$ ipython --no-banner

In [1]: import numpy as np

In [2]: np.set_printoptions(suppress=True, linewidth=160)

In [3]: tidy = lambda a: np.round(a, 2) + 0

In [4]: K = np.loadtxt("arr.csv", delimiter=",")

In [5]: tidy(K)
Out[5]: 
array([[-1.81, -0.9 ,  1.7 ,  0.43,  1.81,  0.74,  0.61,  1.21, -1.33, -0.24, -1.16],
       [-1.06, -0.8 ,  0.28,  1.24,  0.58, -0.75, -0.14,  0.93,  3.2 ,  0.04,  0.78],
       [ 0.  ,  0.16, -0.87,  1.71, -0.31, -0.81, -1.53,  0.89, -0.97, -2.73,  0.01],
       [ 0.15,  0.02, -0.25, -0.58, -0.1 ,  3.48, -1.38,  0.56,  0.86, -0.65,  0.24],
       [-2.87,  1.57, -1.71, -0.42, -0.02,  0.01, -0.19, -1.07,  0.3 ,  0.02, -0.97],
       [-0.6 , -1.39, -0.98, -1.08, -0.73,  0.33,  2.53,  0.12,  0.  , -1.83,  1.1 ],
       [-0.45, -0.71, -0.08, -0.88, -2.5 , -0.48, -0.42,  2.2 ,  0.07,  0.78, -1.55],
       [-1.36, -1.  ,  1.66, -1.34, -0.78, -0.66, -1.82, -1.2 , -0.45, -0.35,  1.58],
       [-0.45, -2.18, -1.03,  2.14, -0.88,  0.86, -0.15, -1.29, -0.71,  1.3 , -0.03],
       [-0.6 ,  1.88,  1.74,  1.6 , -1.95,  0.78,  1.17, -0.01, -0.12, -0.06,  0.86],
       [-0.6 ,  0.57, -1.21, -0.05,  0.58, -0.03, -0.23,  1.86, -1.22,  1.51,  2.49]])

In [6]: vec = np.array([4, 0, -5, 0, -5, 1, -2, 4, 5, 2, 2])

In [7]: np.linalg.norm(K @ vec) <= np.linalg.norm(K, 2) * np.linalg.norm(vec) + 1e-9
Out[7]: np.True_

In [8]: tidy(K @ np.ones(11))
Out[8]: array([ 1.05,  4.33, -4.45,  2.34, -5.33, -2.54, -4.02, -5.72, -2.43,  5.27,  3.66])

In [9]: tidy(K @ np.eye(11)[7])
Out[9]: array([ 1.21,  0.93,  0.89,  0.56, -1.07,  0.12,  2.2 , -1.2 , -1.29, -0.01,  1.86])

In [10]: vec = np.array([-1, -3, 2, -2, 2, -1, -1, 0, 0, -2, -3])

In [11]: y = K @ vec

In [12]: tidy(y)
Out[12]: array([ 13.28,   1.17,   1.49,  -1.26,  -1.41,   1.02,   3.19,   7.26,  -4.32, -13.04, -12.48])

In [13]: tidy(np.linalg.solve(K, y))
Out[13]: array([-1., -3.,  2., -2.,  2., -1., -1.,  0.,  0., -2., -3.])

In [14]: tidy(np.linalg.solve(K, 3 * y))
Out[14]: array([-3., -9.,  6., -6.,  6., -3., -3.,  0.,  0., -6., -9.])

In [15]: tidy(np.linalg.solve(K.T, K[8]))
Out[15]: array([0., 0., 0., 0., 0., 0., 0., 0., 1., 0., 0.])
